In [1]: import numpy as np

In [2]: np.set_printoptions(precision=3, suppress=True, linewidth=200)

In [3]: arr = np.load("case0.npy")

In [4]: arr
Out[4]: 
array([[ 0,  1],
       [-1,  0]])

In [5]: x = np.array([1, -1])

In [6]: (arr @ x).argmax()
Out[6]: np.int64(0)

In [7]: arr @ np.eye(2)[0]
Out[7]: array([ 0., -1.])

In [8]: np.einsum("ij,j->i", arr, x)
Out[8]: array([-1, -1])

In [9]: (arr * x).sum(axis=1)
Out[9]: array([-1, -1])

In [10]: np.round(np.linalg.det(2 * arr), 3), round(np.linalg.det(arr), 3)
Out[10]: (np.float64(4.0), np.float64(1.0))

In [11]: np.round(np.linalg.det(arr.T), 3)
Out[11]: np.float64(1.0)

In [12]: round(float(np.linalg.eigvals(arr).sum().real), 3)
Out[12]: 0.0

In [13]: np.round(np.linalg.det(arr[::-1]), 3)
Out[13]: np.float64(-1.0)

In [14]: np.linalg.determinant(arr)
Traceback (most recent call last):
  Cell In[14], line 1
    np.linalg.determinant(arr)
AttributeError: module 'numpy.linalg' has no attribute 'determinant'


In [15]: np.sort(np.abs(np.linalg.eigvals(arr)))
Out[15]: array([1., 1.])

In [16]: (arr + arr.T) / 2
Out[16]: 
array([[0., 0.],
       [0., 0.]])

In [17]: round(np.abs(np.linalg.eigvals(arr)).max(), 3)
Out[17]: np.float64(1.0)

In [18]: np.allclose(arr @ arr.T, arr.T @ arr)
Out[18]: True

In [19]: W0 = np.load("dump.npy")

In [20]: W0
Out[20]: 
array([[ 1.   ,  0.   ,  0.   ],
       [ 0.   , -0.5  , -0.866],
       [ 0.   ,  0.866, -0.5  ]])

In [21]: np.kron(np.eye(2, dtype=int), W0)
Out[21]: 
array([[ 1.   ,  0.   ,  0.   ,  0.   ,  0.   ,  0.   ],
       [ 0.   , -0.5  , -0.866,  0.   , -0.   , -0.   ],
       [ 0.   ,  0.866, -0.5  ,  0.   ,  0.   , -0.   ],
       [ 0.   ,  0.   ,  0.   ,  1.   ,  0.   ,  0.   ],
       [ 0.   , -0.   , -0.   ,  0.   , -0.5  , -0.866],
       [ 0.   ,  0.   , -0.   ,  0.   ,  0.866, -0.5  ]])

In [22]: np.linalg.eigvals(W0)
Out[22]: array([-0.5+0.866j, -0.5-0.866j,  1. +0.j   ])

In [23]: W0 @ W0
Out[23]: 
array([[ 1.   ,  0.   ,  0.   ],
       [ 0.   , -0.5  ,  0.866],
       [ 0.   , -0.866, -0.5  ]])

In [24]: (np.linalg.matrix_power((W0 != 0) + (W0.T != 0) + np.eye(3), 3) > 0).astype(int)
Out[24]: 
array([[1, 0, 0],
       [0, 1, 1],
       [0, 1, 1]])

In [25]: np.flatnonzero(np.linalg.matrix_power((W0 != 0) + (W0.T != 0) + np.eye(3), 3)[1])
Out[25]: array([1, 2])

In [26]: (W0 != 0).astype(int)
Out[26]: 
array([[1, 0, 0],
       [0, 1, 1],
       [0, 1, 1]])

In [27]: x = np.array([2, -1, -3])

In [28]: (W0 @ x).argmax()
Out[28]: np.int64(1)

In [29]: np.sign((W0 @ x).round(6))
Out[29]: array([1., 1., 1.])

In [30]: W0 * x
Out[30]: 
array([[ 2.   , -0.   , -0.   ],
       [ 0.   ,  0.5  ,  2.598],
       [ 0.   , -0.866,  1.5  ]])

In [31]: (W0 * x).sum(axis=1)
Out[31]: array([2.   , 3.098, 0.634])

In [32]: x = np.array([1, 2, 2])

In [33]: h = np.maximum(W0 @ x, 0)

In [34]: W0 * (h > 1e-9)[:, None]
Out[34]: 
array([[ 1.   ,  0.   ,  0.   ],
       [ 0.   , -0.   , -0.   ],
       [ 0.   ,  0.866, -0.5  ]])

In [35]: h
Out[35]: array([1.   , 0.   , 0.732])

In [36]: W0.T @ h
Out[36]: array([ 1.   ,  0.634, -0.366])

In [37]: mat = np.diag(np.array([0, 0, 1, 2, 1, 2])) + -3 * np.eye(6, k=1) + -3 * np.eye(6, k=-1)

In [38]: mat
Out[38]: 
array([[ 0., -3.,  0.,  0.,  0.,  0.],
       [-3.,  0., -3.,  0.,  0.,  0.],
       [ 0., -3.,  1., -3.,  0.,  0.],
       [ 0.,  0., -3.,  2., -3.,  0.],
       [ 0.,  0.,  0., -3.,  1., -3.],
       [ 0.,  0.,  0.,  0., -3.,  2.]])

In [39]: x = np.array([1, 0, 1, 1, 0, 1])

In [40]: y = mat @ x

In [41]: y
Out[41]: array([ 0., -6., -2., -1., -6.,  2.])

In [42]: np.linalg.solve(mat, y + mat[:, 5])
Out[42]: array([ 1., -0.,  1.,  1., -0.,  2.])
